>>> import numpy as np
>>> np.set_printoptions(suppress=True, linewidth=100)
>>> W0 = np.array([[2, 3, 5, 0], [5, 2, 3, 2], [1, 3, 4, 4], [5, 4, 4, 5]])
>>> W0[:, 0] = 5 * W0[:, 1]
>>> W0
array([[15,  3,  5,  0],
       [10,  2,  3,  2],
       [15,  3,  4,  4],
       [20,  4,  4,  5]])
>>> np.abs(np.diag(np.linalg.qr(W0)[1])) > 1e-9
array([ True, False,  True,  True])
>>> np.allclose(W0[:-1].T @ np.linalg.lstsq(W0[:-1].T, W0[-1])[0], W0[-1])
True
>>> round(np.trace(np.linalg.pinv(W0) @ W0), 1)
np.float64(3.0)
>>> M = np.loadtxt("m.csv", delimiter=",")
>>> M
array([[ 1.,  3.,  1.],
       [ 2.,  5.,  2.],
       [ 5.,  8.,  2.],
       [ 7.,  8.,  3.],
       [ 9.,  8.,  6.],
       [11., 11.,  7.],
       [13., 11.,  7.],
       [14., 14., 10.],
       [16., 15., 11.],
       [16., 18., 12.],
       [18., 21., 14.],
       [19., 21., 16.],
       [20., 22., 19.],
       [23., 25., 19.],
       [26., 26., 21.],
       [28., 29., 24.],
       [28., 31., 24.],
       [29., 33., 25.]])
>>> gram = np.cov(M, rowvar=False)
>>> round(float(np.corrcoef(M[:, 2], M[:, 1])[0, 1]), 1)
1.0
>>> np.argsort(-M.std(axis=0).round(6), kind="stable")
array([1, 0, 2])
>>> np.round(np.polyfit(M[:, 2], M[:, 1], 1), 1)
array([1.1, 3.3])
>>> basis = M[[5, 12]].astype(float)
>>> for _ in range(6):
...     lab = np.linalg.norm(M[:, None] - basis, axis=-1).argmin(axis=1)
...     basis = np.array([M[lab == j].mean(axis=0) for j in range(2)])
... 
>>> lab
array([0, 0, 0, 0, 0, 0, 0, 0, 0, 1, 1, 1, 1, 1, 1, 1, 1, 1])
>>> np.round(basis[1] - basis[0], 1)
array([14.3, 15.9, 13.9])
>>> basis.round(1)
array([[ 8.7,  9.2,  5.4],
       [23. , 25.1, 19.3]])
>>> feats = np.load("sample6.npy")
>>> feats
array([[-0.1, -0.2,  0. ],
       [ 0.1,  0.1, -0.6],
       [-0.1,  0.1,  0.8],
       [ 0. ,  0. , -1.3],
       [ 0.1,  0. ,  0.9],
       [ 0. ,  0. ,  0.2],
       [-0.1, -0.1, -0.3],
       [ 0. ,  0. , -1.8],
       [-0.1, -0.1,  1. ],
       [ 0. ,  0. , -0.9],
       [-0.1, -0.1,  1.1],
       [ 0.1,  0.1,  2. ],
       [ 0.1,  0. , -1. ],
       [ 0.2,  0. ,  1.2],
       [ 0.1,  0.2, -1.8],
       [ 0.1,  0. ,  0.8],
       [ 0. , -0.1,  0.1],
       [ 0.1, -0.1,  0.1],
       [-0.1, -0.2, -1.6],
       [-0.1, -0.2, -0.3],
       [ 0. ,  0. , -0.3],
       [ 0.2, -0.2, -0.3],
       [ 0. , -0.1, -0.7],
       [ 0.1,  0.1,  0.9],
       [ 0.1,  0.2, -0.6],
       [-0.1,  0. ,  0.3],
       [ 0. ,  0.1,  0.5]])
>>> # column 2 is much longer than the rest
>>> w1 = np.array([[4, 3, 2], [-4, -4, 4], [3, 1, 1]])
>>> c = np.array([0, 2, 3])
>>> H = np.maximum(feats @ w1 + c, 0)
>>> np.linalg.matrix_rank(H)
np.int64(3)
>>> np.round((H > 0).mean(axis=0), 1)
array([0.6, 1. , 1. ])
>>> basis = np.array([[1, 1, 2], [-3, 3, 1], [3, -1, 0]])
>>> w1 @ basis
array([[  1,  11,  11],
       [ 20, -20, -12],
       [  3,   5,   7]])
